$ python -q
>>> import numpy as np
>>> np.set_printoptions(precision=2, suppress=True, linewidth=100)
>>> def rd(a):
...     return np.round(a, 2) + 0
... 
>>> A = np.load("case17.npy")
>>> print(A)
[[  0.8   0.    0.6  -0.3  -2. ]
 [  0.7   0.6   0.2   0.3  -1. ]
 [ -1.3   2.3  -1.3   1.2   0.3]
 [  1.4   0.6   0.5   0.4   1. ]
 [ -1.2  -1.3  -0.5  -0.2   0. ]
 [ 13.  -12.   -5.  -12.    9. ]
 [ -0.3   0.1   0.5   1.2  -1. ]
 [ -0.7   0.1  -2.3  -0.6   0.5]
 [ -0.5   0.1   0.    0.1  -0.5]
 [  0.9  -0.5   0.9  -1.    0.6]
 [  0.   -0.7   1.2   0.7  -0.4]
 [ -1.5   0.7   0.2   0.   -1.4]
 [ -0.9  -2.4  -0.5   0.3  -2. ]
 [  0.5  -0.3   0.   -1.1   0.2]
 [  0.7  -0.4   0.5   0.1   0.9]
 [ -1.1   0.6   0.5  -1.8   0.1]
 [  0.7  -0.1   0.3   1.3  -0.7]
 [ -0.7  -1.    0.7  -2.    0.3]
 [ -1.2  -0.6  -1.2   0.7   0.3]
 [ -1.3   0.1   2.    2.1   1. ]
 [  0.2  -0.1  -2.2   0.8  -1.2]
 [  0.5   0.2  -0.5   0.9  -0.1]
 [ -2.1  -0.2   1.3   0.2  -1.6]
 [ -0.6  -0.5  -0.7  -0.8  -0.1]
 [  1.8   1.   -0.7  -1.3  -0.3]
 [  0.5  -0.2   0.   -0.1   0.7]
 [  1.1  -0.2   1.4  -1.    0.5]
 [ -0.9  -1.2   0.6  -1.6   0.7]
 [  1.8  -0.2   0.6   0.   -2.4]
 [  1.3   0.    1.   -1.8   1.3]
 [  0.5  -1.5  -2.    0.3  -0.3]
 [ -0.3  -0.7  -0.1   0.8   0.3]
 [ -0.4  -0.8  -0.8   0.   -0.2]
 [  0.4  -1.2  -0.9  -1.1   0.4]
 [ -1.3  -0.6   0.8  -0.4  -0.9]]
>>> M2 = np.c_[A[:, :3] @ np.array([[3, -2, -3], [-3, 3, -1], [1, 1, 0]]), np.array([-2, -2, 1, 2, 4, -5, 7, 5, -3, 5, 8, -4, -5, -9, 2, -4, -8, -5, -4, 8, -2, 5, -9, 6, 4, 8, 1, 0, 5, 8, -9, 2, 2, 9, -3])]
>>> print(rd(M2))
[[  3.   -1.   -2.4  -2. ]
 [  0.5   0.6  -2.7  -2. ]
 [-12.1   8.2   1.6   1. ]
 [  2.9  -0.5  -4.8   2. ]
 [ -0.2  -2.    4.9   4. ]
 [ 70.  -67.  -27.   -5. ]
 [ -0.7   1.4   0.8   7. ]
 [ -4.7  -0.6   2.    5. ]
 [ -1.8   1.3   1.4  -3. ]
 [  5.1  -2.4  -2.2   5. ]
 [  3.3  -0.9   0.7   8. ]
 [ -6.4   5.3   3.8  -4. ]
 [  4.   -5.9   5.1  -5. ]
 [  2.4  -1.9  -1.2  -9. ]
 [  3.8  -2.1  -1.7   2. ]
 [ -4.6   4.5   2.7  -4. ]
 [  2.7  -1.4  -2.   -8. ]
 [  1.6  -0.9   3.1  -5. ]
 [ -3.   -0.6   4.2  -4. ]
 [ -2.2   4.9   3.8   8. ]
 [ -1.3  -2.9  -0.5  -2. ]
 [  0.4  -0.9  -1.7   5. ]
 [ -4.4   4.9   6.5  -9. ]
 [ -1.   -1.    2.3   6. ]
 [  1.7  -1.3  -6.4   4. ]
 [  2.1  -1.6  -1.3   8. ]
 [  5.3  -1.4  -3.1   1. ]
 [  1.5  -1.2   3.9   0. ]
 [  6.6  -3.6  -5.2   5. ]
 [  4.9  -1.6  -3.9   8. ]
 [  4.   -7.5   0.   -9. ]
 [  1.1  -1.6   1.6   2. ]
 [  0.4  -2.4   2.    2. ]
 [  3.9  -5.3   0.    9. ]
 [ -1.3   1.6   4.5  -3. ]]
>>> print(np.linalg.matrix_rank(np.c_[A, M2]))
6
>>> print(rd(np.linalg.norm(M2 - A @ np.linalg.lstsq(A, M2)[0], axis=0)))
[ 0.    0.    0.   29.57]
>>> print(rd(np.linalg.norm(np.linalg.qr(A)[0].T @ M2, axis=0) ** 2 / ((M2 ** 2).sum(axis=0) + 1e-12)))
[1.   1.   1.   0.15]
>>> print(np.linalg.matrix_rank(M2))
4
>>> print(rd(np.linalg.lstsq(A, M2[:, 0])[0]))
[ 3. -3.  1.  0.  0.]
>>> proj = A @ np.linalg.solve(A.T @ A, A.T)
>>> print(rd(proj @ A[:, 0]))
[ 0.8  0.7 -1.3  1.4 -1.2 13.  -0.3 -0.7 -0.5  0.9  0.  -1.5 -0.9  0.5  0.7 -1.1  0.7 -0.7 -1.2
 -1.3  0.2  0.5 -2.1 -0.6  1.8  0.5  1.1 -0.9  1.8  1.3  0.5 -0.3 -0.4  0.4 -1.3]
>>> dist = np.linalg.norm(A[:, None] - A[None], axis=-1)
>>> print(dist.shape)
(35, 35)
>>> print(dist[1].round(6).argsort(kind="stable")[:4])
[ 1 16 21  0]
>>> print(np.linalg.matrix_rank(dist ** 2))
7
>>> print(rd(dist[:5, :5]))
[[0.   1.37 4.57 3.2  3.3 ]
 [1.37 0.   3.41 2.14 2.99]
 [4.57 3.41 0.   3.81 3.96]
 [3.2  2.14 3.81 0.   3.57]
 [3.3  2.99 3.96 3.57 0.  ]]
>>> print((dist + 1e9 * np.eye(35)).round(6).argmin(axis=1))
[28 16 21 14 32 29 16 23 32 26  6  8  4  9 25 17  6 27 32 10 30 16 34 32 13 14  9 17  0 26 32 32 23
 13 22]
>>> print(dist.mean(axis=1).argmax())
5
>>> left, sig = np.linalg.svd(A)
Traceback (most recent call last):
  File "<python-input-21>", line 1, in <module>
    left, sig = np.linalg.svd(A)
    ^^^^^^^^^
ValueError: too many values to unpack (expected 2)
>>> left, sig, Vt = np.linalg.svd(A, full_matrices=False)
>>> print(rd(np.abs(Vt[0])))
[0.55 0.49 0.21 0.52 0.38]
>>> print(np.allclose(left * sig @ Vt, A))
True
>>> print(rd(np.sqrt((sig ** 2).sum())), rd(np.linalg.norm(A)))
26.85 26.85
>>> print(rd(sig))
[24.48  6.18  5.79  5.43  4.49]
>>> print(np.abs(left[:, 0]).round(6).argmax())
5
>>> print(left.shape, sig.shape, Vt.shape)
(35, 5) (5,) (5, 5)
>>> print(rd(left.T @ A @ Vt.T))
[[24.48  0.    0.    0.    0.  ]
 [ 0.    6.18  0.    0.    0.  ]
 [ 0.    0.    5.79  0.    0.  ]
 [ 0.    0.    0.    5.43  0.  ]
 [ 0.    0.    0.    0.    4.49]]
>>> mat = np.load("data.npy")
>>> print(mat)
[[ 3.69  2.16 -3.09  2.26  1.61]
 [-1.48 -0.9   1.86 -0.84 -0.77]
 [-0.88 -0.57  0.98 -0.52 -0.43]
 [ 2.85  1.59 -3.32  1.66  1.47]
 [-0.15 -0.04 -0.93 -0.22  0.08]
 [ 0.9   0.51  0.35  0.69  0.21]
 [-0.38 -0.03  1.27 -0.18 -0.52]
 [-0.43 -0.31 -0.1  -0.29 -0.01]
 [-2.32 -1.29  2.34 -1.4  -1.09]
 [-0.68 -0.46  0.09 -0.45 -0.09]
 [-1.33 -0.83  0.87 -0.82 -0.45]
 [ 1.12  0.77 -1.91  0.54  0.52]]
>>> x0 = np.array([0, 2, 1, 2, -1])
>>> print(rd(mat @ x0))
[ 4.14 -0.85 -0.77  1.71 -1.53  2.54  1.37 -1.29 -1.95 -1.64 -1.98  0.19]
>>> print(rd(mat @ (2 * x0)))
[ 8.28 -1.7  -1.54  3.42 -3.06  5.08  2.74 -2.58 -3.9  -3.28 -3.96  0.38]
>>> print(rd((mat * x0).sum(axis=1)))
[ 4.14 -0.85 -0.77  1.71 -1.53  2.54  1.37 -1.29 -1.95 -1.64 -1.98  0.19]
>>> print(rd(mat @ np.ones(5)))
[ 6.63 -2.13 -1.42  4.25 -1.26  2.66  0.16 -1.14 -3.76 -1.59 -2.56  1.04]
